$ ipython --no-banner

In [1]: import numpy as np

In [2]: from numpy import linalg as LA

In [3]: np.set_printoptions(precision=2, suppress=True, linewidth=140, floatmode="fixed")

In [4]: rd = lambda a: np.round(a, 2) + 0

In [5]: M = np.load("arr.npy")

In [6]: M
Out[6]: 
array([[ 0.58, -0.30,  0.17, -0.20,  0.04,  0.38, -0.45,  1.24, -0.34,  0.80],
       [-2.07, -0.71,  0.73, -0.03,  0.74, -1.32,  0.73, -1.38,  0.63, -1.09],
       [ 4.07,  1.74, -1.75,  0.36, -1.08,  2.90, -0.94,  1.52, -1.21,  1.52],
       [ 3.29,  1.84, -1.73,  0.52, -0.95,  2.37, -0.47,  0.34, -0.86,  0.76],
       [ 3.20,  1.51, -1.39,  0.27, -1.14,  2.09, -0.78,  1.18, -0.95,  1.20]])

In [7]: u, v = M[3], M[0]

In [8]: rd(u @ v)
Out[8]: np.float64(3.35)

In [9]: p = (u @ v) / (u @ u) * u

In [10]: rd(LA.norm(u + v) ** 2 + LA.norm(u - v) ** 2)
Out[10]: np.float64(57.57)

In [11]: (v - p) @ u
Out[11]: np.float64(0.0)

In [12]: blk = np.stack([M, -3 * M, M[::-1]])

In [13]: LA.matrix_rank(blk)
Out[13]: array([5, 5, 5])

In [14]: (blk @ M.T).shape
Out[14]: (3, 5, 5)

In [15]: rd(np.einsum("bij,cij->bc", blk, blk))
Out[15]: 
array([[ 104.28, -312.85,   18.43],
       [-312.85,  938.55,  -55.28],
       [  18.43,  -55.28,  104.28]])

In [16]: blk.shape
Out[16]: (3, 5, 10)

In [17]: LA.matrix_rank(blk.reshape(3, -1))
Out[17]: np.int64(2)

In [18]: Y = np.array([[2, 1, 3],
    ...:     [-3, 0, 1],
    ...:     [2, 2, -2],
    ...:     [1, -1, 3],
    ...:     [0, -1, -2],
    ...:     [-2, -3, -1],
    ...:     [1, 3, 3],
    ...:     [1, 0, 3],
    ...:     [-1, 2, 0],
    ...:     [0, 0, -3]])

In [19]: LA.matrix_rank(M @ Y)
Out[19]: np.int64(3)

In [20]: LA.matrix_rank(np.vstack([M, Y.T]))
Out[20]: np.int64(8)

In [21]: rd(np.einsum("ij->j", M))
Out[21]: array([ 9.07,  4.08, -3.97,  0.92, -2.39,  6.42, -1.91,  2.90, -2.73,  3.19])

In [22]: LA.matrix_rank(M)
Out[22]: np.int64(5)

In [23]: rd(M.mean(axis=0))
Out[23]: array([ 1.81,  0.82, -0.79,  0.18, -0.48,  1.28, -0.38,  0.58, -0.55,  0.64])

In [24]: M.shape
Out[24]: (5, 10)

In [25]: G = M.T @ M

In [26]: rd(np.diag(G))
Out[26]: array([42.25,  9.29,  8.55,  0.51,  3.92, 20.28,  2.45,  7.26,  3.62,  6.16])

In [27]: rd(np.trace(G)), rd((M ** 2).sum())
Out[27]: (np.float64(104.28), np.float64(104.28))

In [28]: rd(LA.eigvalsh(G)[::-1])
Out[28]: array([100.11,   4.01,   0.16,   0.01,   0.00,   0.00,   0.00,   0.00,   0.00,   0.00])

In [29]: J = np.loadtxt("m.csv", delimiter=",")

In [30]: J
Out[30]: 
array([[ 3.00,  3.00,  0.00,  0.00,  0.00],
       [ 5.00,  5.00,  2.00,  2.00,  2.00],
       [ 6.00,  5.00,  4.00,  4.00,  2.00],
       [ 6.00,  5.00,  5.00,  7.00,  5.00],
       [ 6.00,  8.00,  7.00,  8.00,  7.00],
       [ 8.00,  9.00,  8.00,  9.00,  7.00],
       [10.00, 12.00,  9.00, 10.00,  7.00],
       [11.00, 14.00, 12.00, 12.00,  7.00],
       [11.00, 15.00, 15.00, 13.00, 10.00],
       [14.00, 15.00, 18.00, 13.00, 12.00],
       [16.00, 16.00, 18.00, 16.00, 13.00],
       [19.00, 18.00, 18.00, 17.00, 16.00],
       [21.00, 20.00, 18.00, 19.00, 18.00],
       [24.00, 20.00, 18.00, 21.00, 19.00],
       [24.00, 20.00, 21.00, 24.00, 19.00],
       [25.00, 20.00, 23.00, 25.00, 22.00],
       [28.00, 20.00, 26.00, 28.00, 22.00],
       [30.00, 21.00, 29.00, 28.00, 25.00],
       [33.00, 21.00, 31.00, 29.00, 25.00],
       [33.00, 22.00, 31.00, 32.00, 27.00],
       [35.00, 22.00, 33.00, 34.00, 27.00],
       [38.00, 25.00, 36.00, 37.00, 28.00],
       [38.00, 26.00, 38.00, 39.00, 31.00],
       [38.00, 28.00, 38.00, 42.00, 34.00],
       [39.00, 29.00, 39.00, 42.00, 34.00],
       [41.00, 30.00, 41.00, 44.00, 34.00],
       [42.00, 31.00, 44.00, 46.00, 36.00],
       [44.00, 32.00, 44.00, 47.00, 39.00],
       [46.00, 33.00, 47.00, 47.00, 42.00],
       [47.00, 36.00, 50.00, 50.00, 42.00],
       [47.00, 36.00, 53.00, 53.00, 42.00],
       [50.00, 36.00, 56.00, 55.00, 43.00],
       [51.00, 38.00, 57.00, 56.00, 46.00],
       [52.00, 40.00, 58.00, 59.00, 46.00],
       [54.00, 43.00, 58.00, 62.00, 47.00],
       [56.00, 46.00, 60.00, 64.00, 50.00],
       [58.00, 49.00, 63.00, 66.00, 53.00]])

In [31]: J.sum(axis=0)
Out[31]: array([1109.00,  869.00, 1128.00, 1160.00,  939.00])

In [32]: rd(LA.norm(J))
Out[32]: np.float64(446.2)

In [33]: np.count_nonzero(J)
Out[33]: np.int64(182)

In [34]: J[:, 5]
Traceback (most recent call last):
  Cell In[34], line 1
    J[:, 5]
IndexError: index 5 is out of bounds for axis 1 with size 5


In [35]: rd(J.mean(axis=0))
Out[35]: array([29.97, 23.49, 30.49, 31.35, 25.38])

In [36]: np.unravel_index(np.abs(J).argmax(), J.shape)
Out[36]: (np.int64(36), np.int64(3))

In [37]: J.shape
Out[37]: (37, 5)

In [38]: np.abs(J).max()
Out[38]: np.float64(66.0)

In [39]: Y = np.array([[-2, -2, 1, 2],
    ...:     [-2, 2, 0, 2],
    ...:     [0, -2, 1, -2],
    ...:     [-1, -1, 0, -2],
    ...:     [0, 2, 2, -1],
    ...:     [1, 0, 2, 1],
    ...:     [0, -2, 0, 2],
    ...:     [-1, -2, 1, 2],
    ...:     [1, -1, 0, -2],
    ...:     [2, 0, 1, -1],
    ...:     [1, 0, 1, 0]])

In [40]: Z = np.array([[2, 1, 1, 2, 2, 2, 0, 1, 2, 2, 1, 1],
    ...:     [2, 0, 0, 1, 1, 0, 1, 2, 1, 2, 0, 1],
    ...:     [1, 0, 1, 2, 2, 1, 0, 1, 2, 2, 0, 0],
    ...:     [1, 1, 0, 2, 0, 1, 0, 1, 0, 0, 2, 0]])

In [41]: E = Y @ Z

In [42]: E
Out[42]: 
array([[-5,  0, -1,  0, -4, -1, -2, -3, -4, -6,  2, -4],
       [ 2,  0, -2,  2, -2, -2,  2,  4, -2,  0,  2,  0],
       [-5, -2,  1, -4,  0, -1, -2, -5,  0, -2, -4, -2],
       [-6, -3, -1, -7, -3, -4, -1, -5, -3, -4, -5, -2],
       [ 5, -1,  2,  4,  6,  1,  2,  5,  6,  8, -2,  2],
       [ 5,  2,  3,  8,  6,  5,  0,  4,  6,  6,  3,  1],
       [-2,  2,  0,  2, -2,  2, -2, -2, -2, -4,  4, -2],
       [-3,  1,  0,  2, -2,  1, -2, -2, -2, -4,  3, -3],
       [-2, -1,  1, -3,  1,  0, -1, -3,  1,  0, -3,  0],
       [ 4,  1,  3,  4,  6,  4,  0,  2,  6,  6,  0,  2],
       [ 3,  1,  2,  4,  4,  3,  0,  2,  4,  4,  1,  1]])

In [43]: Y = M / np.sqrt((M ** 2).mean(axis=1, keepdims=True))

In [44]: rd(LA.norm(Y, axis=1))
Out[44]: array([3.16, 3.16, 3.16, 3.16, 3.16])

In [45]: rd(Y[2])
Out[45]: array([ 2.05,  0.88, -0.88,  0.18, -0.54,  1.46, -0.47,  0.77, -0.61,  0.77])

In [46]: LA.matrix_rank(Y) == LA.matrix_rank(M)
Out[46]: np.True_
